% python3 -q
>>> import numpy as np
>>> np.set_printoptions(precision=2, suppress=True, linewidth=200)
>>> def tidy(a):
...     return np.round(a, 2) + 0
... 
>>> arr = np.load("a.npy")
>>> arr
array([[4., 1., 1., 1.],
       [1., 4., 1., 1.],
       [1., 1., 4., 1.],
       [1., 1., 1., 4.]])
>>> np.count_nonzero(arr)
np.int64(16)
>>> np.abs(arr).max()
np.float64(4.0)
>>> np.diff(arr, axis=0)
array([[-3.,  3.,  0.,  0.],
       [ 0., -3.,  3.,  0.],
       [ 0.,  0., -3.,  3.]])
>>> M2 = arr[0, 0] * arr[1:] - np.outer(arr[1:, 0], arr[0])
>>> print(M2)
[[ 0. 15.  3.  3.]
 [ 0.  3. 15.  3.]
 [ 0.  3.  3. 15.]]
>>> np.flatnonzero(~M2.round(6).any(axis=1))
array([], dtype=int64)
>>> J = np.loadtxt("sample0.csv", delimiter=",")
>>> tidy(J)
array([[ 0.33, -0.67, -0.67],
       [-0.67,  0.33, -0.67],
       [-0.67, -0.67,  0.33]])
>>> # columns are unit length and at right angles
>>> print(tidy(np.linalg.norm(J) ** 2 / np.linalg.norm(J, 2) ** 2))
3.0
>>> tidy(np.linalg.norm(J[0], 1)), tidy(np.linalg.norm(J[0], np.inf))
(np.float64(1.67), np.float64(0.67))
>>> print(tidy(np.linalg.norm(J, 1)), tidy(np.linalg.norm(J, np.inf)))
1.67 1.67
>>> print(tidy(np.linalg.norm(J, "nuc")))
3.0
>>> print(np.linalg.norm(J, axis=1).argmax())
0
>>> vec = np.array([-2, -3, 1])
>>> 3 - np.linalg.matrix_rank(J - np.eye(3), tol=1e-8)
np.int64(2)
>>> tidy(np.linalg.det(J))
np.float64(-1.0)
>>> tidy((J @ J)[0])
array([1., 0., 0.])
>>> tidy(J @ np.ones(3))
array([-1., -1., -1.])
>>> tidy(J @ (-1.0) ** np.arange(3))
array([ 0.33, -1.67,  0.33])
>>> np.allclose(J @ J.T, J.T @ J)
True
>>> X = np.load("data.npy")
>>> print(tidy(X))
[[-0.51  0.24  0.16 -0.66 -0.48]
 [ 0.51 -0.11  0.26 -0.69  0.44]
 [-0.51  0.37 -0.28 -0.07  0.73]
 [ 0.46  0.58 -0.62 -0.13 -0.22]
 [ 0.14  0.68  0.67  0.27  0.04]]
>>> # orthonormal columns
>>> r0 = np.array([-1, -3, 0, 1, -3])
>>> M2 = X + np.outer(r0, np.eye(5)[2])
>>> np.linalg.matrix_rank(M2 - X)
np.int64(1)
>>> print(tidy(np.linalg.det(M2) / np.linalg.det(X)), tidy(1 + np.linalg.solve(X, r0)[2]))
-2.56 -2.56
>>> M2 = np.array([[3, 4], [2, 5]])
>>> W2 = np.kron(M2, X)
>>> tidy(np.linalg.norm(W2, 2)), tidy(np.linalg.norm(M2, 2) * np.linalg.norm(X, 2))
(np.float64(7.29), np.float64(7.29))
>>> gram = X.T @ X
>>> tidy(np.linalg.eigvalsh(gram)[::-1])
array([1., 1., 1., 1., 1.])
>>> tidy(np.linalg.svd(X, compute_uv=False) ** 2)
array([1., 1., 1., 1., 1.])
>>> (X @ X.T).shape
(5, 5)
>>> tidy(np.diag(gram))
array([1., 1., 1., 1., 1.])
>>> tidy(gram)
array([[1., 0., 0., 0., 0.],
       [0., 1., 0., 0., 0.],
       [0., 0., 1., 0., 0.],
       [0., 0., 0., 1., 0.],
       [0., 0., 0., 0., 1.]])
>>> F = np.array([[0.0, 5.0, 7.0], [5.0, 0.0, 0.0], [7.0, 0.0, 0.0]])
>>> # rank 2
>>> rk = np.linalg.matrix_rank(F)
>>> rk
np.int64(2)
>>> N = np.linalg.svd(F)[2][rk:].T
>>> [int(np.linalg.matrix_rank(np.delete(F, i, axis=0))) for i in range(3)]
[1, 2, 2]
>>> [int(np.linalg.matrix_rank(F[:i])) for i in range(1, len(F) + 1)]
[1, 2, 2]
>>> tidy(N[:, 0] / N[np.abs(N[:, 0]).round(6).argmax(), 0])
array([ 0.  ,  1.  , -0.71])
>>> print(tidy(F @ N))
[[0.]
 [0.]
 [0.]]
>>> np.linalg.matrix_rank(F.T @ F), np.linalg.matrix_rank(F @ F.T)
(np.int64(2), np.int64(2))
>>> [int(np.linalg.matrix_rank(F[:, :j + 1])) for j in range(3)]
[1, 2, 2]
>>> P = np.triu(np.array([[0, 0, 1], [-3, 1, 1], [2, -2, -2]]), 1) + np.eye(3)
>>> M2 = P @ F @ np.linalg.inv(P)
>>> np.linalg.matrix_rank(M2)
np.int64(2)
>>> print(tidy(np.poly(M2)))
[  1.   0. -74.   0.]
>>> tidy(np.linalg.det(M2))
np.float64(0.0)
>>> M2
array([[  7.,   5.,  -5.],
       [ 12.,   0., -12.],
       [  7.,   0.,  -7.]])
>>> np.trace(M2), np.trace(F)
(np.float64(0.0), np.float64(0.0))
>>> vals, vecs = np.linalg.eigh(F)
>>> tidy(np.linalg.eigvalsh(F @ F))
array([ 0., 74., 74.])
>>> tidy(vecs.T @ F @ vecs)
array([[-8.6,  0. ,  0. ],
       [ 0. ,  0. ,  0. ],
       [ 0. ,  0. ,  8.6]])
>>> tidy(vals)
array([-8.6,  0. ,  8.6])
>>> vals.sum(), np.trace(F)
(np.float64(0.0), np.float64(0.0))
>>> tidy(vecs.T @ vecs)
array([[1., 0., 0.],
       [0., 1., 0.],
       [0., 0., 1.]])
>>> np.abs(vecs[:, -1]).round(6).argmax()
np.int64(0)
>>> print(np.unique(vals.round(6) + 0, return_counts=True)[1])
[1 1 1]
>>> tidy(np.abs(vecs[:, -1]))
array([0.71, 0.41, 0.58])
>>> tidy(np.linalg.eigvalsh(F + -1 * np.eye(3)))
array([-9.6, -1. ,  7.6])
>>> mat = np.array([[0.5, 0.0, 0.5], [0.4, 0.2, 0.4], [0.17, 0.33, 0.5]])
>>> # rows sum to 1
>>> rng = np.random.default_rng(65857)
>>> z = rng.permutation(3)
>>> z
array([0, 2, 1])
>>> M2 = mat[z][:, z]
>>> print(tidy(np.linalg.det(M2)), tidy(np.linalg.det(mat[z])))
0.03 -0.03
>>> np.trace(M2)
np.float64(1.2)
>>> np.diag(M2)
array([0.5, 0.5, 0.2])
>>> np.allclose(M2, mat)
False
>>> print(M2)
[[0.5  0.5  0.  ]
 [0.17 0.5  0.33]
 [0.4  0.4  0.2 ]]
>>> tidy(np.sort(np.abs(np.linalg.eigvals(M2))))
array([0.18, 0.18, 1.  ])
>>> r0 = np.array([4, 0, 3])
>>> np.array([np.convolve(row, r0, "same") for row in F])
array([[20., 28., 15.],
       [ 0., 15.,  0.],
       [ 0., 21.,  0.]])
>>> np.cross(F[2, :3], F[1, :3])
array([0., 0., 0.])
>>> np.correlate(F[2], F[1], "full")
array([ 0.,  0., 35.,  0.,  0.])
>>> A = np.array([[-2, 3, -1, 3, 2, -3, -1, 1],
...     [3, 0, -1, -3, 2, -2, -1, -3],
...     [3, -1, 0, 0, 3, -2, -2, 1],
...     [-3, -1, 3, -3, 1, 2, 3, 3],
...     [-1, -2, 3, -1, 3, 0, 0, 1],
...     [-1, 2, 2, 1, 2, -3, -3, -3]])
>>> A[-1] = A[0] + -1 * A[1]
>>> A
array([[-2,  3, -1,  3,  2, -3, -1,  1],
       [ 3,  0, -1, -3,  2, -2, -1, -3],
       [ 3, -1,  0,  0,  3, -2, -2,  1],
       [-3, -1,  3, -3,  1,  2,  3,  3],
       [-1, -2,  3, -1,  3,  0,  0,  1],
       [-5,  3,  0,  6,  0, -1,  0,  4]])
>>> M2 = np.array([[1, 1, 0],
...     [2, 1, 1],
...     [1, 1, 1],
...     [1, 1, 0],
...     [2, 0, 2],
...     [1, 1, 2],
...     [2, 1, 0],
...     [0, 1, 2]])
>>> np.einsum("ij,ij->i", A, A)
array([38, 37, 28, 51, 25, 87])
>>> A @ M2
array([[ 5,  0,  2],
       [-1, -7, -7],
       [ 1, -1,  3],
       [ 5,  4, 14],
       [ 3,  0,  9],
       [ 6,  7,  9]])
>>> np.einsum("ik,kj->ji", A, M2)
array([[ 5, -1,  1,  5,  3,  6],
       [ 0, -7, -1,  4,  0,  7],
       [ 2, -7,  3, 14,  9,  9]])
>>> np.vstack([A, M2.T]).shape
(9, 8)
>>> M2.T @ A.T
array([[ 5, -1,  1,  5,  3,  6],
       [ 0, -7, -1,  4,  0,  7],
       [ 2, -7,  3, 14,  9,  9]])
>>> K = np.loadtxt("case5.csv", delimiter=",")
>>> K
array([[ 0.24, -0.25,  0.87,  0.17,  0.94, -0.08, -0.64],
       [-0.66, -0.99, -1.  ,  0.79,  1.  ,  0.45,  0.85],
       [ 0.07,  0.94,  0.99,  0.58,  0.25, -0.85, -0.96],
       [ 0.5 ,  0.09,  1.  , -0.36, -0.13,  0.71, -0.87],
       [ 0.33,  0.73, -0.36, -0.08,  0.01, -0.82, -0.29],
       [ 0.18,  0.06,  1.  ,  0.33,  0.88,  0.22, -0.91],
       [ 0.25, -0.26, -0.98, -0.47, -0.2 , -0.24,  0.78],
       [ 0.67,  0.6 , -1.  , -0.99, -1.  , -0.11,  1.  ],
       [-0.62,  0.23, -0.99,  0.82,  0.94, -0.89,  0.11],
       [ 0.01, -0.97,  1.  ,  0.65,  1.  ,  0.96, -0.97],
       [-0.31,  0.93, -0.96,  0.1 , -0.99, -0.85,  0.38],
       [ 0.68,  0.64,  0.99, -0.89, -1.  ,  0.74, -0.05],
       [-0.17, -0.22, -0.45,  0.14,  0.21,  0.08,  0.18],
       [-0.35, -0.99, -0.97,  0.46,  1.  ,  0.68,  0.7 ],
       [-0.28, -0.99, -0.74,  0.34,  1.  ,  0.89,  0.58],
       [-0.41,  0.59, -0.99,  0.79,  0.97, -0.97, -0.13],
       [-0.58, -0.98,  1.  ,  0.77,  1.  ,  0.97, -0.73],
       [-0.27,  0.27,  0.31, -0.04, -0.93,  0.41,  0.16],
       [ 0.3 ,  0.29, -0.93, -0.92, -1.  ,  0.76,  0.96],
       [-0.05,  0.67,  0.52, -0.05, -0.9 , -0.19, -0.22],
       [-0.56,  0.32,  0.04,  0.41, -0.86,  0.24,  0.02],
       [-0.2 , -0.72,  0.51, -0.16, -0.4 ,  0.86,  0.37],
       [-0.35,  0.32,  0.98,  0.83,  0.98, -0.5 , -0.94],
       [-0.2 ,  0.52,  1.  ,  0.87,  1.  , -0.65, -0.99],
       [-0.45,  0.32, -0.95,  0.2 , -0.85, -0.24,  0.58],
       [ 0.28,  0.14,  1.  , -0.01,  0.09,  0.74, -0.93],
       [ 0.49, -0.64, -0.54, -0.81, -0.84,  0.76,  0.8 ],
       [ 0.02,  0.65, -0.67, -0.6 , -1.  ,  0.19,  0.69],
       [ 0.36,  0.19, -0.62, -0.77, -0.99,  0.42,  0.75],
       [ 0.28,  0.89,  0.96, -0.6 , -1.  ,  0.14, -0.3 ],
       [ 0.18, -0.35,  1.  , -0.51, -0.92,  0.94, -0.41],
       [ 0.42,  0.82, -0.79, -0.96, -1.  ,  0.67,  0.95],
       [ 0.02, -0.95,  0.52,  0.6 ,  1.  ,  0.34, -0.54],
       [-0.01,  0.24, -1.  , -0.72, -1.  ,  0.1 ,  0.96]])
>>> Xc = K - K.mean(axis=0)
>>> vecs = np.linalg.svd(Xc)[2][:3]
>>> M2 = Xc - Xc @ vecs.T @ vecs
>>> tidy(np.linalg.norm(M2) / np.linalg.norm(Xc))
np.float64(0.25)
>>> tidy((Xc @ vecs.T).std(axis=0))
array([1.23, 0.93, 0.79])
>>> q, vecs = np.linalg.qr(K[:, :4])[0], np.linalg.qr(K[:, 4:])[0]
>>> sig = np.linalg.svd(q.T @ vecs, compute_uv=False)
>>> tidy(np.linalg.norm(q @ q.T - vecs @ vecs.T, 2))
np.float64(1.0)
>>> z = K[:, 1] > np.median(K[:, 1])
>>> r0 = K[z].mean(axis=0) - K[~z].mean(axis=0)
>>> np.argsort(-np.abs(r0).round(6), kind="stable")
array([1, 4, 5, 3, 2, 6, 0])
>>> z.astype(int)
array([0, 0, 1, 0, 1, 0, 0, 1, 0, 0, 1, 1, 0, 0, 0, 1, 0, 1, 1, 1, 1, 0, 1, 1, 1, 0, 0, 1, 0, 1, 0, 1, 0, 1])
>>> print(tidy((((K - K.mean(axis=0)) @ r0 > 0) == z).mean()))
0.85
>>> tidy(r0)
array([ 0.03,  1.02, -0.2 , -0.24, -0.82, -0.57,  0.16])
>>> Xc = (K - K.mean(axis=0)) / K.std(axis=0)
>>> tidy(Xc.std(axis=0))
array([1., 1., 1., 1., 1., 1., 1.])
>>> b = np.linalg.lstsq(np.delete(Xc, 6, axis=1), Xc[:, 6])[0]
>>> tidy(b)
array([-0.34, -0.15, -0.67, -0.66, -0.03,  0.04])
>>> tidy(1 - np.var(Xc[:, 6] - np.delete(Xc, 6, axis=1) @ b))
np.float64(0.95)
>>> gram = np.cov(K, rowvar=False)
>>> tidy(np.corrcoef(K.T))
array([[ 1.  ,  0.27,  0.18, -0.77, -0.45,  0.23,  0.03],
       [ 0.27,  1.  , -0.03, -0.31, -0.52, -0.6 , -0.02],
       [ 0.18, -0.03,  1.  ,  0.21,  0.21,  0.21, -0.87],
       [-0.77, -0.31,  0.21,  1.  ,  0.83, -0.34, -0.53],
       [-0.45, -0.52,  0.21,  0.83,  1.  , -0.13, -0.49],
       [ 0.23, -0.6 ,  0.21, -0.34, -0.13,  1.  ,  0.13],
       [ 0.03, -0.02, -0.87, -0.53, -0.49,  0.13,  1.  ]])
>>> print(tidy(np.linalg.eigvalsh(gram)[::-1]))
[1.56 0.89 0.65 0.14 0.04 0.02 0.01]
>>> tidy(np.polyfit(K[:, 1], K[:, 2], 1))
array([-0.04,  0.  ])
>>> E = np.load("dump.npy")
>>> print(E)
[[  1   2   0   0  -1   2  -2   1   0]
 [ -1   1  -2  -2  -1   4  -2   1  -1]
 [  1  -1  -1  -2  -3   4  -3   0  -1]
 [ -1  -3   0   0  -4   6  -1  -1  -3]
 [  0  -3   0   2  -3   5   0  -2  -4]
 [ -2  -1  -2   1  -1   7   2   0  -2]
 [  0   1  -1   3   1   5   4   0  -1]
 [  0   3   1   3   3   6   4   1   1]
 [  1   3  -1   5   4   8   5  -1   3]
 [  3   4   0   3   5   8   7   0   4]
 [  1   4  -1   4   6  10   5   1   2]
 [  0   6   1   3   6  12   5   0   3]
 [  2   8  -1   5   7  13   7  -1   1]
 [  0  10   0   3   6  12   6  -1  -1]
 [ -1   9  -1   4   5  12   7   0  -3]
 [ -3   8  -2   6   3  11   9   0  -2]
 [ -2   8  -4   8   5  12  11   0   0]
 [ -4   6  -4   8   3  14  11   0   0]
 [ -6   7  -6   7   3  12  10   2   1]
 [ -7   9  -8   6   3  11  11   0   3]
 [ -5   8 -10   8   5   9  13  -2   4]
 [ -6   7 -12   7   3   8  12  -3   2]
 [ -4   7 -12   6   2   9  13  -3   2]
 [ -3   8 -12   6   3   7  13  -3   1]
 [ -5   9 -12   8   1   8  11  -2   1]
 [ -6  11 -12   6   0   9  12  -3   0]
 [ -4  10 -10   6  -2   8  11  -1   0]
 [ -3   9 -10   7   0  10  12  -3  -2]
 [ -5   8 -11   9   0  12  11  -5  -2]]
>>> r0 = np.array([-1, -4, -3])
>>> np.correlate(E[14], E[7], "full")
array([ -1,   8,   4,  33,  56,  51,  86, 100, 150,  91,  62,  30,  34,  12,  -3,  -9,   0])
>>> np.cross(E[14, :3], E[7, :3])
array([12,  1, -3])
>>> np.convolve(E[14], r0)
array([  1,  -5, -32, -27, -18, -44, -70, -64, -18,  12,   9])
>>> M2 = np.c_[E[:, :1] @ np.array([[8]]), np.array([2, 1, 0, 0, 0, 3, 2, 1, -1, 2, 1, 3, -2, 1, 2, 1, -1, -3, -1, 3, 1, -1, 1, -3, -1, 0, -3, 0, -3])]
>>> M2
array([[  8,   2],
       [ -8,   1],
       [  8,   0],
       [ -8,   0],
       [  0,   0],
       [-16,   3],
       [  0,   2],
       [  0,   1],
       [  8,  -1],
       [ 24,   2],
       [  8,   1],
       [  0,   3],
       [ 16,  -2],
       [  0,   1],
       [ -8,   2],
       [-24,   1],
       [-16,  -1],
       [-32,  -3],
       [-48,  -1],
       [-56,   3],
       [-40,   1],
       [-48,  -1],
       [-32,   1],
       [-24,  -3],
       [-40,  -1],
       [-48,   0],
       [-32,  -3],
       [-24,   0],
       [-40,  -3]])
>>> print(tidy(np.linalg.lstsq(E, M2[:, 0])[0]))
[8. 0. 0. 0. 0. 0. 0. 0. 0.]
